In [1]: import numpy as np

In [2]: import numpy.linalg as la

In [3]: np.set_printoptions(suppress=True, linewidth=200)

In [4]: M = np.load("x.npy")

In [5]: M
Out[5]: 
array([[ 0,  0,  3, -4],
       [ 0,  0,  2,  3],
       [-3, -2,  0,  3],
       [ 4, -3, -3,  0]])

In [6]: x = np.array([0, 1, 1, 0])

In [7]: y = M @ x

In [8]: print(y)
[ 3  2 -2 -6]

In [9]: np.round(la.solve(M, y + M[:, 3]), 2) + 0
Out[9]: array([0., 1., 1., 1.])

In [10]: np.round(la.solve(M.T, M[3]), 2)
Out[10]: array([-0.,  0., -0.,  1.])

In [11]: np.round(la.solve(M, 2 * y), 2) + 0
Out[11]: array([0., 2., 2., 0.])

In [12]: np.round(la.solve(M, M[:, 1]), 2)
Out[12]: array([0., 1., 0., 0.])

In [13]: m1 = np.load("data.npy")

In [14]: print(m1)
[[  0.21   0.26   0.07   0.04   0.16   0.21   0.32   0.22  -0.54   0.12  -0.08   0.11  -0.04]
 [ 12.03  -0.35  -3.91  11.99  -0.48   7.45   3.94 -11.57   0.15   4.17  -4.18  -3.57  -7.85]
 [  3.38  -0.03  -0.69   2.76   0.25   1.82   1.37  -2.83   0.47   0.99  -1.02  -1.03  -2.53]
 [ 15.12   0.22  -5.18  14.81   0.09   9.66   5.48 -15.15  -0.29   5.64  -4.8   -4.91 -10.36]
 [ 11.56  -0.24  -3.94  12.01   0.08   8.02   4.55 -12.15   0.4    3.42  -4.05  -4.17  -7.85]
 [ -5.85   0.     1.83  -6.07  -0.26  -4.33  -2.3    5.94  -0.58  -1.59   1.95   1.86   3.72]
 [ -9.58  -0.71   3.24  -9.09  -0.14  -5.74  -2.75   9.44  -0.83  -2.61   3.71   2.92   5.83]
 [ -3.41  -0.26   1.19  -3.36  -0.05  -2.44  -0.91   3.25  -0.19  -0.83   1.39   1.23   2.07]]

In [15]: left, sig, Vh = la.svd(m1, full_matrices=False)

In [16]: np.round(left.T @ left, 2) + 0
Out[16]: 
array([[1., 0., 0., 0., 0., 0., 0., 0.],
       [0., 1., 0., 0., 0., 0., 0., 0.],
       [0., 0., 1., 0., 0., 0., 0., 0.],
       [0., 0., 0., 1., 0., 0., 0., 0.],
       [0., 0., 0., 0., 1., 0., 0., 0.],
       [0., 0., 0., 0., 0., 1., 0., 0.],
       [0., 0., 0., 0., 0., 0., 1., 0.],
       [0., 0., 0., 0., 0., 0., 0., 1.]])

In [17]: np.allclose(left * sig @ Vh, m1)
Out[17]: True

In [18]: np.abs(left[:, 0]).round(6).argmax()
Out[18]: np.int64(3)

In [19]: np.round(left.T @ m1 @ Vh.T, 2) + 0
Out[19]: 
array([[53.74,  0.  ,  0.  ,  0.  ,  0.  ,  0.  ,  0.  ,  0.  ],
       [ 0.  ,  1.77,  0.  ,  0.  ,  0.  ,  0.  ,  0.  ,  0.  ],
       [ 0.  ,  0.  ,  1.33,  0.  ,  0.  ,  0.  ,  0.  ,  0.  ],
       [ 0.  ,  0.  ,  0.  ,  1.04,  0.  ,  0.  ,  0.  ,  0.  ],
       [ 0.  ,  0.  ,  0.  ,  0.  ,  0.94,  0.  ,  0.  ,  0.  ],
       [ 0.  ,  0.  ,  0.  ,  0.  ,  0.  ,  0.71,  0.  ,  0.  ],
       [ 0.  ,  0.  ,  0.  ,  0.  ,  0.  ,  0.  ,  0.42,  0.  ],
       [ 0.  ,  0.  ,  0.  ,  0.  ,  0.  ,  0.  ,  0.  ,  0.32]])

In [20]: print(np.round(np.abs(Vh[0]), 2) + 0)
[0.48 0.   0.16 0.47 0.   0.31 0.17 0.48 0.01 0.16 0.16 0.15 0.32]

In [21]: print(np.round(sig / sig[0], 2))
[1.   0.03 0.02 0.02 0.02 0.01 0.01 0.01]

In [22]: left.shape, sig.shape, Vh.shape
Out[22]: ((8, 8), (8,), (8, 13))

In [23]: out = m1 / la.norm(m1, axis=1, keepdims=True)

In [24]: cov = out @ out.T

In [25]: np.argwhere(np.triu(np.abs(cov) > 0.95, 1))
Out[25]: 
array([[1, 2],
       [1, 3],
       [1, 4],
       [1, 5],
       [1, 6],
       [1, 7],
       [2, 3],
       [2, 4],
       [2, 5],
       [2, 6],
       [2, 7],
       [3, 4],
       [3, 5],
       [3, 6],
       [3, 7],
       [4, 5],
       [4, 6],
       [4, 7],
       [5, 6],
       [5, 7],
       [6, 7]])

In [26]: out = np.array([[-3, -3],
    ...:     [3, -1],
    ...:     [-2, 0],
    ...:     [-3, 0],
    ...:     [-3, 1],
    ...:     [-1, 3],
    ...:     [-1, -1],
    ...:     [3, 1],
    ...:     [-3, 0],
    ...:     [-1, -2],
    ...:     [1, -2],
    ...:     [-3, -2],
    ...:     [-3, -1]])

In [27]: print(np.round(np.einsum("ij->j", m1), 2))
[ 23.46  -1.11  -7.39  23.09  -0.35  14.65   9.7  -22.85  -1.41   9.31  -7.08  -7.56 -17.01]

In [28]: left, sig, Vh = la.svd(m1)

In [29]: sig.round(2)
Out[29]: array([53.74,  1.77,  1.33,  1.04,  0.94,  0.71,  0.42,  0.32])

In [30]: np.argmax(sig[:-1] / (sig[1:] + 1e-6)) + 1
Out[30]: np.int64(1)

In [31]: out = left[:, :1] @ np.diag(sig[:1]) @ Vh[:1]

In [32]: print(np.round(la.norm(m1 - out) / la.norm(m1), 2))
0.05

In [33]: round(np.abs(m1 - out).max(), 2)
Out[33]: np.float64(0.66)

In [34]: print(np.round(la.norm(m1 - out, 2), 2), round(float(sig[1]), 2))
1.77 1.77

In [35]: la.matrix_rank(m1, rtol=0.05)
Out[35]: np.int64(1)

In [36]: E = np.load("sample14.npy")

In [37]: E
Out[37]: 
array([[ 1,  0,  0,  0,  0,  0,  0,  0,  0,  0,  0,  0,  0,  0],
       [ 0,  1,  0,  0,  0,  0,  0,  0,  0,  0,  0,  0,  0,  0],
       [ 1,  3,  1,  0,  0,  0,  0,  0,  0,  0,  0,  0,  0,  0],
       [ 3,  3, -3,  1,  0,  0,  0,  0,  0,  0,  0,  0,  0,  0],
       [-1, -2,  1,  3,  1,  0,  0,  0,  0,  0,  0,  0,  0,  0],
       [-3,  0, -1, -2, -1,  1,  0,  0,  0,  0,  0,  0,  0,  0],
       [ 2,  2, -3,  3,  3, -1,  1,  0,  0,  0,  0,  0,  0,  0],
       [ 1,  3, -1,  2,  0, -1,  3,  1,  0,  0,  0,  0,  0,  0],
       [-3,  0, -1, -3,  0, -1,  1, -2,  1,  0,  0,  0,  0,  0],
       [ 2,  1, -1,  3, -2, -2, -3, -2, -1,  1,  0,  0,  0,  0],
       [-1, -2, -3, -3, -3,  3, -3, -2, -3, -1,  1,  0,  0,  0],
       [ 1, -2,  3, -3,  1,  1, -1, -1,  3, -3, -3,  1,  0,  0],
       [ 3,  2, -2, -2,  1, -1,  1,  3, -1, -2,  0,  2,  1,  0],
       [ 1, -3,  1,  1, -3, -3, -1, -2,  1,  3, -3,  3,  3,  1]])

In [38]: np.argsort(-la.norm(E, axis=0).round(6), kind="stable")[:3]
Out[38]: array([3, 1, 0])

In [39]: print(round(float(la.norm(E, 2) / la.norm(E)), 2))
0.56

In [40]: [round(float(x), 2) for x in la.svd(E, compute_uv=False)[:3]]
Out[40]: [11.64, 9.59, 8.62]

In [41]: feats = np.loadtxt("block17.csv", delimiter=",")

In [42]: feats
Out[42]: 
array([[ 4.,  3., -3.,  1.,  2., -1.,  4.,  3., -5., -5., -2.],
       [ 0.,  1.,  0., -4.,  0.,  0.,  1., -5., -1., -5.,  3.],
       [-5., -1.,  0.,  1.,  5., -2., -4.,  1., -1.,  5.,  3.],
       [ 5., -3., -4., -4.,  3.,  3.,  5.,  3., -4.,  0.,  1.],
       [ 0., -1.,  1., -2.,  0.,  0., -3.,  0., -2.,  5., -3.],
       [ 5.,  4.,  4., -2.,  3.,  3., -2.,  4., -3., -3.,  3.],
       [-1., -1.,  5.,  5.,  1., -1., -5., -1.,  1., -3.,  5.],
       [-5.,  0.,  1.,  4., -4., -5.,  4.,  3., -3., -5.,  2.],
       [ 5., -4.,  4., -1., -1., -4., -3.,  0.,  1., -3.,  0.],
       [ 3., -5., -2., -5.,  4., -3.,  0., -3.,  3.,  4.,  5.],
       [ 2.,  3., -4.,  5., -5., -5.,  3., -4.,  5.,  3., -4.]])

In [43]: left, sig, Vh = la.svd(feats)

In [44]: sig.round(2)
Out[44]: array([17.69, 16.9 , 15.79, 12.25, 10.82,  8.77,  7.45,  5.46,  4.05,  2.52,  0.23])

In [45]: np.argmax(sig[:-1] / (sig[1:] + 1e-6)) + 1
Out[45]: np.int64(10)

In [46]: out = left[:, :10] @ np.diag(sig[:10]) @ Vh[:10]

In [47]: la.matrix_rank(feats, rtol=0.05)
Out[47]: np.int64(10)

In [48]: np.round(la.norm(feats - out) / la.norm(feats), 2)
Out[48]: np.float64(0.01)

In [49]: O, r_ = la.qr(feats)

In [50]: np.trace(O @ O.T)
Out[50]: np.float64(11.0)

In [51]: np.round(np.abs(np.diag(r_)), 2)
Out[51]: array([12.45,  9.37, 10.1 ,  9.24,  8.47,  7.36,  6.28,  6.48,  4.82,  4.  ,  1.  ])

In [52]: np.allclose(r_.T @ r_, feats.T @ feats)
Out[52]: True

In [53]: print(O.shape, r_.shape)
(11, 11) (11, 11)

In [54]: np.round(O.T @ O, 2) + 0
Out[54]: 
array([[1., 0., 0., 0., 0., 0., 0., 0., 0., 0., 0.],
       [0., 1., 0., 0., 0., 0., 0., 0., 0., 0., 0.],
       [0., 0., 1., 0., 0., 0., 0., 0., 0., 0., 0.],
       [0., 0., 0., 1., 0., 0., 0., 0., 0., 0., 0.],
       [0., 0., 0., 0., 1., 0., 0., 0., 0., 0., 0.],
       [0., 0., 0., 0., 0., 1., 0., 0., 0., 0., 0.],
       [0., 0., 0., 0., 0., 0., 1., 0., 0., 0., 0.],
       [0., 0., 0., 0., 0., 0., 0., 1., 0., 0., 0.],
       [0., 0., 0., 0., 0., 0., 0., 0., 1., 0., 0.],
       [0., 0., 0., 0., 0., 0., 0., 0., 0., 1., 0.],
       [0., 0., 0., 0., 0., 0., 0., 0., 0., 0., 1.]])

In [55]: W0 = np.load("out8.npy")

In [56]: W0
Out[56]: 
array([[  1,  -3,   9, -27],
       [  1,  -2,   4,  -8],
       [  1,  -1,   1,  -1],
       [  1,   0,   0,   0],
       [  1,   1,   1,   1],
       [  1,   2,   4,   8],
       [  1,   3,   9,  27],
       [  1,   4,  16,  64],
       [  1,   5,  25, 125],
       [  1,   6,  36, 216],
       [  1,   7,  49, 343],
       [  1,   8,  64, 512],
       [  1,   9,  81, 729]])

In [57]: W1 = np.array([[0, -1, -1, 2, -2],
    ...:     [2, 1, -2, -1, 1],
    ...:     [2, 1, -2, 2, 0],
    ...:     [0, 0, 1, -2, 2]])

In [58]: beta = np.array([3, 0, -3, -3, -3])

In [59]: hid = np.maximum(W0 @ W1 + beta, 0)

In [60]: hid
Out[60]: 
array([[  15,    5,    0,   74,    0],
       [   7,    1,    0,   25,    0],
       [   3,    0,    0,    4,    0],
       [   3,    0,    0,    0,    0],
       [   7,    1,    0,    0,    0],
       [  15,    5,    0,    0,   13],
       [  27,   11,    0,    0,   52],
       [  43,   19,   20,    0,  127],
       [  63,   29,   61,    0,  250],
       [  87,   41,  128,    0,  433],
       [ 115,   55,  227,    0,  688],
       [ 147,   71,  364,    0, 1027],
       [ 183,   89,  545,    0, 1462]])

In [61]: Z = np.array([[4, -6], [9, -8], [0, -1], [-9, -2], [5, -6]])

In [62]: (hid @ Z).round(6).argmax(axis=1)
Out[62]: array([1, 1, 0, 0, 0, 0, 0, 0, 0, 0, 0, 0, 0])
